>>> import numpy as np
>>> np.set_printoptions(precision=4, suppress=True, linewidth=120)
>>> arr = np.loadtxt("x.csv", delimiter=",")
>>> arr
array([[ 1., -3.,  2.,  0.,  2.],
       [-3.,  1., -3.,  2.,  0.],
       [ 2., -3.,  1., -3.,  2.],
       [ 0.,  2., -3.,  1., -3.],
       [ 2.,  0.,  2., -3.,  1.]])
>>> round(np.linalg.eigvalsh(arr).min(), 4)
np.float64(-4.0)
>>> [round(float(np.linalg.det(arr[:i, :i])), 2) + 0 for i in range(1, 6)]
[1.0, -8.0, 15.0, 63.0, 48.0]
>>> th = np.radians(120)
>>> r_ = np.eye(5)
>>> r_[4, 4] = r_[3, 3] = np.cos(th)
>>> r_[4, 3], r_[3, 4] = -np.sin(th), np.sin(th)
>>> r_
array([[ 1.   ,  0.   ,  0.   ,  0.   ,  0.   ],
       [ 0.   ,  1.   ,  0.   ,  0.   ,  0.   ],
       [ 0.   ,  0.   ,  1.   ,  0.   ,  0.   ],
       [ 0.   ,  0.   ,  0.   , -0.5  ,  0.866],
       [ 0.   ,  0.   ,  0.   , -0.866, -0.5  ]])
>>> other = arr @ r_.T
>>> other
array([[ 1.    , -3.    ,  2.    ,  1.7321, -1.    ],
       [-3.    ,  1.    , -3.    , -1.    , -1.7321],
       [ 2.    , -3.    ,  1.    ,  3.2321,  1.5981],
       [ 0.    ,  2.    , -3.    , -3.0981,  0.634 ],
       [ 2.    ,  0.    ,  2.    ,  2.366 ,  2.0981]])
>>> np.allclose(np.linalg.norm(arr, axis=1), np.linalg.norm(other, axis=1))
True
>>> np.abs(other - arr).max(axis=0)
array([0.    , 0.    , 0.    , 6.2321, 3.634 ])
>>> proj = np.triu(np.array([[2, 3, 2, 0, 5],
...     [3, 4, 4, 5, 1],
...     [0, 5, 1, 2, 4],
...     [5, 0, 3, 2, 1],
...     [5, 5, 0, 3, 4]]), 1) + np.eye(5)
>>> other = proj @ arr @ np.linalg.inv(proj)
>>> np.poly(other)
array([  1.,  -5., -42.,  22., 172., -48.])
>>> np.linalg.matrix_rank(other)
np.int64(5)
>>> proj @ arr - arr @ proj
array([[  5.,  -6.,  13.,  -4.,  -1.],
       [ 10.,   7.,  -7.,  -9.,  18.],
       [  8.,  -2.,  10.,   3., -10.],
       [  2.,   0.,  -6.,  -7.,  10.],
       [  0.,  -6.,  -4.,  -4., -15.]])
>>> w, vecs = np.linalg.eig(arr)
>>> round(float(np.prod(w)), 4)
48.0
>>> np.round(arr @ vecs[:, 0] - w[0] * vecs[:, 0], 4) + 0
array([0., 0., 0., 0., 0.])
>>> blk = np.stack([arr, 3 * arr, arr[::-1]])
>>> np.linalg.det(blk)
array([   48., 11664.,    48.])
>>> np.einsum("bij,cij->bc", blk, blk)
array([[109., 327.,  69.],
       [327., 981., 207.],
       [ 69., 207., 109.]])
>>> np.linalg.matrix_rank(blk.reshape(3, -1))
np.int64(2)
>>> X = np.load("block13.npy")
>>> X
array([[ 0.8252, -0.2285, -0.2285, -0.121 , -0.0941, -0.0941, -0.1748,  0.0941,  0.0134,  0.1748,  0.121 ,  0.2285,
        -0.121 , -0.1748],
       [-0.2285,  0.7011, -0.2989, -0.1582, -0.1231, -0.1231, -0.2285,  0.1231,  0.0176,  0.2285,  0.1582,  0.2989,
        -0.1582, -0.2285],
       [-0.2285, -0.2989,  0.7011, -0.1582, -0.1231, -0.1231, -0.2285,  0.1231,  0.0176,  0.2285,  0.1582,  0.2989,
        -0.1582, -0.2285],
       [-0.121 , -0.1582, -0.1582,  0.9162, -0.0651, -0.0651, -0.121 ,  0.0651,  0.0093,  0.121 ,  0.0838,  0.1582,
        -0.0838, -0.121 ],
       [-0.0941, -0.1231, -0.1231, -0.0651,  0.9493, -0.0507, -0.0941,  0.0507,  0.0072,  0.0941,  0.0651,  0.1231,
        -0.0651, -0.0941],
       [-0.0941, -0.1231, -0.1231, -0.0651, -0.0507,  0.9493, -0.0941,  0.0507,  0.0072,  0.0941,  0.0651,  0.1231,
        -0.0651, -0.0941],
       [-0.1748, -0.2285, -0.2285, -0.121 , -0.0941, -0.0941,  0.8252,  0.0941,  0.0134,  0.1748,  0.121 ,  0.2285,
        -0.121 , -0.1748],
       [ 0.0941,  0.1231,  0.1231,  0.0651,  0.0507,  0.0507,  0.0941,  0.9493, -0.0072, -0.0941, -0.0651, -0.1231,
         0.0651,  0.0941],
       [ 0.0134,  0.0176,  0.0176,  0.0093,  0.0072,  0.0072,  0.0134, -0.0072,  0.999 , -0.0134, -0.0093, -0.0176,
         0.0093,  0.0134],
       [ 0.1748,  0.2285,  0.2285,  0.121 ,  0.0941,  0.0941,  0.1748, -0.0941, -0.0134,  0.8252, -0.121 , -0.2285,
         0.121 ,  0.1748],
       [ 0.121 ,  0.1582,  0.1582,  0.0838,  0.0651,  0.0651,  0.121 , -0.0651, -0.0093, -0.121 ,  0.9162, -0.1582,
         0.0838,  0.121 ],
       [ 0.2285,  0.2989,  0.2989,  0.1582,  0.1231,  0.1231,  0.2285, -0.1231, -0.0176, -0.2285, -0.1582,  0.7011,
         0.1582,  0.2285],
       [-0.121 , -0.1582, -0.1582, -0.0838, -0.0651, -0.0651, -0.121 ,  0.0651,  0.0093,  0.121 ,  0.0838,  0.1582,
         0.9162, -0.121 ],
       [-0.1748, -0.2285, -0.2285, -0.121 , -0.0941, -0.0941, -0.1748,  0.0941,  0.0134,  0.1748,  0.121 ,  0.2285,
        -0.121 ,  0.8252]])
>>> O, r_ = np.linalg.qr(X)
>>> np.allclose(r_.T @ r_, X.T @ X)
True
>>> abs(r_[0, 0]), np.round(np.linalg.norm(X[:, 0]), 4)
(np.float64(1.0), np.float64(1.0))
>>> O.shape, r_.shape
((14, 14), (14, 14))
